% python3 -q
>>> import numpy as np
>>> np.set_printoptions(precision=1, suppress=True, linewidth=200, legacy="1.25")
>>> E = np.load("run16.npy")
>>> E
array([[-4, -3,  0, -3, -2, -2, -1,  2],
       [-2, -1,  2, -1,  0,  0,  1,  4],
       [-5, -4, -1, -4, -3, -3, -2,  1]])
>>> rng = np.random.default_rng(37)
>>> B = E + rng.integers(-2, 3, (3, 2)) @ rng.integers(-2, 3, (2, 8))
>>> B
array([[-9, -7,  0, -3, -6, -4, -3,  0],
       [-1, -2, -1, -4,  2, -2,  5,  8],
       [-5, -1,  4,  1, -5,  1, -8, -5]])
>>> np.abs(B - E).sum(axis=1)
array([19, 20, 31])
>>> np.round(np.linalg.svd(B - E, compute_uv=False), 1) + 0
array([14.6,  8.2,  0. ])
>>> left, sig, VT = np.linalg.svd(B, full_matrices=False)
>>> np.cumsum(sig ** 2) / np.sum(sig ** 2)
array([0.6, 1. , 1. ])
>>> (sig > 1e-8).sum()
3
>>> np.round(np.abs(VT[0]), 1) + 0
array([0.5, 0.3, 0.2, 0. , 0.5, 0.1, 0.5, 0.3])
>>> np.abs(left[:, 0]).round(6).argmax()
2
>>> np.allclose(left * sig @ VT, B)
True
>>> np.round(np.sqrt((sig ** 2).sum()), 1), round(np.linalg.norm(B), 1)
(21.8, 21.8)
>>> arr = np.load("data.npy")
>>> arr
array([[2., 1., 0., 0., 0., 0.],
       [0., 2., 1., 0., 0., 0.],
       [0., 0., 2., 1., 0., 0.],
       [0., 0., 0., 2., 1., 0.],
       [0., 0., 0., 0., 2., 1.],
       [0., 0., 0., 0., 0., 2.]])
>>> # triangular, det is the product of the diagonal
>>> x0 = np.array([5, 3, -6, 4, -3, -8])
>>> target = arr @ x0
>>> coef, lr = np.zeros(6), 1 / np.linalg.norm(arr, 2) ** 2
>>> for i in range(60):
...     coef -= lr * arr.T @ (arr @ coef - target)
...     if i % 10 == 0: print(i, round(np.linalg.norm(arr @ coef - target), 1))
... 
0 11.9
10 0.8
20 0.1
30 0.0
40 0.0
50 0.0
>>> round(float(np.linalg.cond(arr)), 1)
2.6
>>> lab = rng.permutation(6)
>>> lab
array([4, 0, 1, 3, 5, 2])
>>> B = arr[lab][:, lab]
>>> np.sort(np.abs(np.linalg.eigvals(B)))
array([2., 2., 2., 2., 2., 2.])
>>> np.allclose(B, arr)
False
>>> B
array([[2., 0., 0., 0., 1., 0.],
       [0., 2., 1., 0., 0., 0.],
       [0., 0., 2., 0., 0., 1.],
       [1., 0., 0., 2., 0., 0.],
       [0., 0., 0., 0., 2., 0.],
       [0., 0., 0., 1., 0., 2.]])
>>> round(float(np.linalg.det(B)), 1), np.round(np.linalg.det(arr[lab]), 1)
(64.0, 64.0)
>>> (arr - arr.T) / 2
array([[ 0. ,  0.5,  0. ,  0. ,  0. ,  0. ],
       [-0.5,  0. ,  0.5,  0. ,  0. ,  0. ],
       [ 0. , -0.5,  0. ,  0.5,  0. ,  0. ],
       [ 0. ,  0. , -0.5,  0. ,  0.5,  0. ],
       [ 0. ,  0. ,  0. , -0.5,  0. ,  0.5],
       [ 0. ,  0. ,  0. ,  0. , -0.5,  0. ]])
>>> np.trace(arr)
12.0
>>> round(float(np.linalg.det(arr)), 1)
64.0
>>> round(np.abs(np.linalg.eigvals(arr)).max(), 1)
2.0
>>> np.linalg.matrix_power(arr, 2)
array([[4., 4., 1., 0., 0., 0.],
       [0., 4., 4., 1., 0., 0.],
       [0., 0., 4., 4., 1., 0.],
       [0., 0., 0., 4., 4., 1.],
       [0., 0., 0., 0., 4., 4.],
       [0., 0., 0., 0., 0., 4.]])
>>> np.allclose(arr @ arr.T, arr.T @ arr)
False
>>> (arr + arr.T) / 2
array([[2. , 0.5, 0. , 0. , 0. , 0. ],
       [0.5, 2. , 0.5, 0. , 0. , 0. ],
       [0. , 0.5, 2. , 0.5, 0. , 0. ],
       [0. , 0. , 0.5, 2. , 0.5, 0. ],
       [0. , 0. , 0. , 0.5, 2. , 0.5],
       [0. , 0. , 0. , 0. , 0.5, 2. ]])
>>> np.sort(np.abs(np.linalg.eigvals(arr)))
array([2., 2., 2., 2., 2., 2.])
>>> assert arr == arr.T
Traceback (most recent call last):
  File "<python-input-39>", line 1, in <module>
    assert arr == arr.T
           ^^^^^^^^^^^^
ValueError: The truth value of an array with more than one element is ambiguous. Use a.any() or a.all()
>>> q, evecs = np.linalg.qr(arr[:, :4])[0], np.linalg.qr(arr[:, 4:])[0]
>>> sig = np.linalg.svd(q.T @ evecs, compute_uv=False)
>>> (sig > 0.9).sum()
0
>>> q, r_ = np.linalg.qr(arr)
>>> np.allclose(r_.T @ r_, arr.T @ arr)
True
>>> q
array([[ 1.,  0.,  0.,  0.,  0.,  0.],
       [-0.,  1.,  0.,  0.,  0.,  0.],
       [-0., -0.,  1.,  0.,  0.,  0.],
       [-0., -0., -0.,  1.,  0.,  0.],
       [-0., -0., -0., -0.,  1.,  0.],
       [-0., -0., -0., -0., -0.,  1.]])
>>> q.shape, r_.shape
((6, 6), (6, 6))
>>> q @ r_
array([[2., 1., 0., 0., 0., 0.],
       [0., 2., 1., 0., 0., 0.],
       [0., 0., 2., 1., 0., 0.],
       [0., 0., 0., 2., 1., 0.],
       [0., 0., 0., 0., 2., 1.],
       [0., 0., 0., 0., 0., 2.]])
>>> A = np.load("dump.npy")
>>> A
array([[ 0.3,  2.4, -0.3,  1.8,  2. ,  3.2],
       [-0.1,  2.5, -0.7,  1.5,  1.8,  3.4],
       [ 2.4,  0.4,  1.3, -1.9,  0.1,  2.9],
       [ 2.8, -3. ,  1.5, -3.3, -2. , -0.9],
       [ 0.1, -1.7, -0.9,  0.7, -0.7, -0.6],
       [-1. ,  0. ,  0.2,  1.7, -2.5, -1.3],
       [-0.8, -2.7, -1.7,  0.2,  0.8, -1.5],
       [ 0.5, -0.8, -0.5,  0.2,  0.9,  2.1],
       [-3.3,  2.3,  0.3,  1.7,  1.6, -1.2],
       [-0.5, -0.6, -0.4, -0.8,  0.3,  0.7],
       [-0.9,  1.2, -1.1,  1.1,  0.7, -0.2],
       [ 0.3, -0.4, -2.4,  1.3, -0.9,  0.8],
       [-0.8, -0.4, -0.8,  0.8, -1. , -1.4],
       [ 1.4,  1. ,  0.4, -1.5,  1.7,  2.6],
       [-0.7,  0.9,  0.4,  0.7, -0.7, -1.6],
       [ 0.4,  3.3,  1.7, -0.9,  2.6,  0. ],
       [ 0.8, -1.2, -0.7,  1.2,  0.1,  3.3],
       [-0.9,  0.2,  0.3, -0.7,  0.1,  0.7]])
>>> G = np.cov(A, rowvar=False)
>>> G.shape
(6, 6)
>>> np.linalg.eigvalsh(G)[::-1]
array([5.5, 4.5, 2.3, 0.9, 0.3, 0.2])
>>> np.round(np.polyfit(A[:, 3], A[:, 5], 1), 1) + 0
array([0. , 0.6])
>>> np.argwhere(np.triu(np.abs(np.corrcoef(A.T)) > 0.8, 1))
array([], shape=(0, 2), dtype=int64)
>>> A.std(axis=0)
array([1.3, 1.7, 1. , 1.4, 1.4, 1.8])
